% python3 -q
>>> import numpy as np
>>> np.set_printoptions(suppress=True, linewidth=140)
>>> E = np.array([[-3, 2, 0, 0, 0, 0],
...     [-3, 0, 0, 0, 0, 0],
...     [1, -3, 0, 0, 0, 0],
...     [0, 0, -3, 2, 0, 0],
...     [0, 0, -3, 0, 0, 0],
...     [0, 0, 1, -3, 0, 0],
...     [0, 0, 0, 0, -3, 2],
...     [0, 0, 0, 0, -3, 0],
...     [0, 0, 0, 0, 1, -3]])
>>> print(round(np.linalg.norm(E, 2), 1))
5.0
>>> print(np.linalg.norm(E, axis=1).argmax())
0
>>> print(E[6] @ E[7])
9
>>> print(round(np.linalg.norm(E) ** 2 / np.linalg.norm(E, 2) ** 2, 1))
3.8
>>> print(round(np.linalg.norm(E, "nuc"), 1))
22.8
>>> hat = E @ np.linalg.solve(E.T @ E, E.T)
>>> print(np.allclose(hat @ hat, hat))
True
>>> print(np.round(np.diag(hat), 1))
[0.5 0.7 0.8 0.5 0.7 0.8 0.5 0.7 0.8]
>>> print(np.linalg.matrix_rank(np.eye(9) - hat))
3
>>> print(np.round(hat @ E[:, 3], 1) + 0)
[ 0.  0.  0.  2.  0. -3.  0.  0.  0.]
>>> print(round(float(np.trace(hat)), 1))
6.0
>>> print(np.round(np.linalg.eigvalsh(hat), 1) + 0)
[0. 0. 0. 1. 1. 1. 1. 1. 1.]
>>> out = np.c_[E[:, :2] @ np.array([[-3, -2], [-1, 3]]), np.array([0, 1, 2, 3, -3, 3, -3, 1, 3])]
>>> print(out)
[[  7  12   0]
 [  9   6   1]
 [  0 -11   2]
 [  0   0   3]
 [  0   0  -3]
 [  0   0   3]
 [  0   0  -3]
 [  0   0   1]
 [  0   0   3]]
>>> print(np.round(np.linalg.lstsq(E, out[:, 0])[0], 1) + 0)
[-3. -1.  0.  0.  0.  0.]
>>> print(np.linalg.matrix_rank(out))
3
>>> u = np.array([-2, 0, -2])
>>> print(np.polyval(u, out[5]))
[ -2  -2 -20]
>>> print(np.cross(out[5, :3], out[6, :3]))
[0 0 0]
>>> print(np.convolve(out[5], u))
[ 0  0 -6  0 -6]
>>> data = np.loadtxt("case1.csv", delimiter=",")
>>> print(data)
[[6. 0. 5. 0. 0. 0. 0.]
 [0. 6. 0. 0. 5. 0. 0.]
 [5. 0. 6. 0. 0. 0. 0.]
 [0. 0. 0. 6. 0. 5. 5.]
 [0. 5. 0. 0. 6. 0. 0.]
 [0. 0. 0. 5. 0. 6. 5.]
 [0. 0. 0. 5. 0. 5. 6.]]
>>> print(np.flatnonzero(np.linalg.matrix_power((data != 0) + (data.T != 0) + np.eye(7), 7)[5]))
[3 5 6]
>>> print(data @ data)
[[61.  0. 60.  0.  0.  0.  0.]
 [ 0. 61.  0.  0. 60.  0.  0.]
 [60.  0. 61.  0.  0.  0.  0.]
 [ 0.  0.  0. 86.  0. 85. 85.]
 [ 0. 60.  0.  0. 61.  0.  0.]
 [ 0.  0.  0. 85.  0. 86. 85.]
 [ 0.  0.  0. 85.  0. 85. 86.]]
>>> u, g = E[2], E[3]
>>> print(u @ g)
0
>>> p = (u @ g) / (u @ u) * u
>>> print(np.outer(u, g))
[[ 0  0 -3  2  0  0]
 [ 0  0  9 -6  0  0]
 [ 0  0  0  0  0  0]
 [ 0  0  0  0  0  0]
 [ 0  0  0  0  0  0]
 [ 0  0  0  0  0  0]]
>>> print(round(np.linalg.norm(u + g) ** 2 + np.linalg.norm(u - g) ** 2, 1))
46.0
>>> print(np.linalg.cond(data) > 100)
False
>>> print(np.argsort(-np.linalg.norm(data, axis=0).round(6), kind="stable")[:3])
[3 5 6]
>>> x0 = np.array([4, 0, 5, 3, 1, -5, 2])
>>> rhs = data @ x0
>>> c, lr = np.zeros(7), 1 / np.linalg.norm(data, 2) ** 2
>>> for i in range(30):
...     c -= lr * data.T @ (data @ c - rhs)
...     if i % 5 == 0: print(i, round(np.linalg.norm(data @ c - rhs), 1))
... 
0 37.7
5 6.3
10 6.0
15 5.9
20 5.8
25 5.6
>>> print(round(float(np.linalg.cond(data)), 1))
16.0
>>> rng = np.random.default_rng(785)
>>> ang = rng.uniform(0, 2 * np.pi, 13)
>>> Q, _ = np.linalg.qr(np.array([[0.3, 1.9],
...     [0.0, -0.5],
...     [0.5, -0.7],
...     [-0.3, -0.9],
...     [-0.7, -0.9],
...     [2.5, 1.2],
...     [2.4, 0.9],
...     [-0.6, -1.9],
...     [-0.7, -0.9],
...     [1.9, -0.1],
...     [-0.7, 1.6],
...     [-0.8, 0.1],
...     [-2.9, -0.2]]))
>>> F = 5 * np.c_[np.cos(ang), np.sin(ang)] @ Q.T
>>> print(F.round(1) + 0)
[[ 1.1 -0.2  0.1 -0.7 -1.   2.5  2.3 -1.4 -1.   1.4  0.2 -0.6 -2.4]
 [-2.   0.5  0.5  1.   1.2 -2.2 -1.8  2.1  1.2 -0.6 -1.3  0.2  1.3]
 [ 0.5 -0.1  0.4 -0.4 -0.7  2.5  2.3 -0.8 -0.7  1.8 -0.5 -0.7 -2.7]
 [ 1.9 -0.5 -0.4 -1.  -1.2  2.3  2.  -2.  -1.2  0.8  1.1 -0.3 -1.6]
 [ 2.4 -0.6 -0.8 -1.1 -1.2  1.7  1.3 -2.4 -1.2  0.1  1.9  0.  -0.5]
 [ 0.1  0.   0.6 -0.2 -0.6  2.4  2.3 -0.4 -0.6  1.9 -0.8 -0.8 -2.8]
 [ 1.5 -0.4 -0.2 -0.8 -1.1  2.4  2.2 -1.7 -1.1  1.1  0.7 -0.4 -2. ]
 [-0.7  0.1 -0.3  0.5  0.8 -2.5 -2.3  1.   0.8 -1.7  0.2  0.7  2.6]
 [ 2.5 -0.7 -1.1 -1.2 -1.1  1.   0.6 -2.4 -1.1 -0.6  2.3  0.3  0.4]
 [-1.2  0.2  0.   0.7  1.  -2.5 -2.3  1.4  1.  -1.4 -0.3  0.6  2.3]
 [-2.5  0.7  1.   1.2  1.1 -1.2 -0.8  2.5  1.1  0.4 -2.3 -0.3 -0.2]
 [ 0.1 -0.1 -0.6  0.1  0.5 -2.3 -2.2  0.2  0.5 -1.9  1.   0.8  2.9]
 [ 1.8 -0.5 -1.2 -0.7 -0.3 -0.9 -1.2 -1.5 -0.3 -1.8  2.3  0.8  2.4]]
>>> # column 8 repeats column 4
>>> u = np.array([-2, 5])
>>> print(np.round(np.polyval(u, F[0]), 1) + 0)
[2.8 5.5 4.9 6.3 6.9 0.  0.4 7.7 6.9 2.1 4.6 6.2 9.7]
>>> rk = np.linalg.matrix_rank(F)
>>> print(rk)
2
>>> ns = np.linalg.svd(F)[2][rk:].T
>>> print(np.linalg.matrix_rank(F.T @ F), np.linalg.matrix_rank(F @ F.T))
2 2
>>> print(ns.shape)
(13, 11)
>>> print(np.allclose(F @ ns, 0))
True
>>> U, sigma, Vt = np.linalg.svd(F)
>>> V = Vt[:(sigma > 1e-8).sum()]
>>> x0 = F[10] + 2 * F[8] + rng.integers(2) * np.eye(13)[10]
>>> print(x0.round(1))
[ 2.5 -0.7 -1.1 -1.1 -1.   0.9  0.5 -2.4 -1.  -0.7  3.4  0.4  0.6]
>>> print(np.round(np.diag(V.T @ V), 1) + 0)
[0.3 0.  0.1 0.1 0.1 0.3 0.2 0.2 0.1 0.2 0.3 0.  0.3]
>>> print(round(np.linalg.norm(x0 - V.T @ V @ x0), 1))
0.9
>>> print(np.allclose(V.T @ V @ x0, x0))
False
>>> feats = np.load("block6.npy")
>>> print(feats.round(1) + 0)
[[ 0.  -0.2  0.2  0.   0.2  0.1 -0.7]
 [-0.8  0.6  0.  -0.7 -0.3 -0.3  0.2]
 [-0.7  0.8 -0.2 -1.4  0.1 -0.5  0.7]
 [ 2.7 -5.6  2.8  6.3  0.1  0.3 -2.9]
 [ 2.1 -3.2  1.9  2.9  0.3 -0.4 -1.4]
 [-0.2 -0.7 -0.2  0.8 -0.3  0.3 -0.2]
 [ 0.1  0.2 -0.3 -0.5  0.5  0.2  0.2]
 [-1.6  3.  -1.5 -3.3  0.2  0.2  1.3]
 [ 0.3 -0.2  0.3  0.7 -0.3  0.2 -0.6]
 [ 0.1 -0.9 -0.1  0.7  0.4 -0.1 -0.7]
 [ 1.  -2.6  1.3  3.1 -0.4  0.2 -1.1]
 [-0.7  0.8 -0.1 -0.6  0.5 -0.4  0.4]
 [-2.1  4.2 -2.6 -4.6 -0.5 -0.5  2.1]
 [-1.2  0.7  0.2 -0.7 -0.1  0.4  0.1]
 [ 1.  -0.6  0.5  0.8 -0.1 -0.2 -0.3]
 [ 0.3 -0.4  0.3  0.6  0.  -0.2 -0.5]
 [-0.3  0.  -0.2 -0.2 -0.1  0.1  0.1]
 [ 0.2 -0.2  0.1  0.7  0.1 -0.1 -0.2]
 [-1.2  1.9 -1.2 -2.2  0.2 -0.6  1.4]
 [ 0.3 -0.6 -0.2  0.3  0.  -0.1  0.6]
 [-0.1 -1.   0.6  0.9  0.   0.2 -0.5]
 [ 1.  -1.1  0.5  1.3 -0.1 -0.5 -0.8]
 [-0.5  2.1 -0.9 -1.3  0.1 -0.2  0.6]
 [ 0.9 -1.5  0.6  1.1  0.  -0.1 -0.5]
 [ 0.3  0.4  0.1 -0.2  0.3 -0.2  0. ]
 [-1.2  2.1 -0.8 -3.  -0.1  0.2  1.2]
 [-1.5  2.8 -1.4 -2.5  0.8  0.2  1.5]
 [ 1.1 -2.2  1.3  2.  -0.2  0.7 -0.8]
 [ 0.9 -0.8  0.7  1.3  0.2  0.  -0.5]
 [ 0.3  0.7 -0.2  0.5  0.1 -0.1  0. ]
 [ 1.1 -2.3  1.3  1.8  0.1  0.3 -1. ]
 [ 0.2 -0.2 -0.5  0.1  0.4  0.1  0. ]
 [ 1.3 -2.9  0.9  3.  -0.2  0.1 -1.2]
 [ 0.  -0.9  0.4  0.7  0.   0.9 -0.8]
 [-0.9  0.6 -0.3 -0.4  0.   0.1 -0.1]
 [ 1.  -1.1  0.3  1.2 -0.2  0.  -0.4]
 [ 0.4  1.3 -0.4 -0.4 -0.4 -0.1  0. ]
 [ 1.3 -0.7  0.9  1.2 -0.2  0.3 -0.7]
 [ 1.3 -3.8  1.5  2.9  0.1  0.2 -1.8]
 [-0.6  1.5 -0.6 -1.6 -0.5 -0.2  1. ]
 [ 2.1 -4.8  1.5  4.4  0.2 -0.7 -2.5]
 [-0.7 -0.1 -0.5 -1.  -0.1  0.   0.3]
 [ 0.7 -0.5  0.2  1.5  0.1 -0.1 -0.7]
 [ 0.   0.5 -0.2 -0.6 -0.7  0.4  0.7]
 [-0.9  1.8 -1.1 -1.4  0.1  0.   1. ]
 [ 0.2 -0.1 -0.1 -0.4  0.2  0.   0.2]
 [-0.1 -0.4  0.1  0.5 -0.1  0.  -0.3]
 [ 0.4 -0.4  0.3  0.3  0.2  0.1 -0.5]
 [ 0.7 -1.6  0.5  1.5 -0.3  0.  -1.3]]
>>> cen = feats - feats.mean(axis=0)
>>> V = np.linalg.svd(cen)[2][:1]
>>> out = cen - cen @ V.T @ V
>>> print(np.round((cen @ V.T).std(axis=0), 1))
[3.1]
>>> print(round(float(np.linalg.norm(out) / np.linalg.norm(cen)), 1))
0.2
>>> print(np.linalg.norm(out, axis=1).round(6).argmax())
13
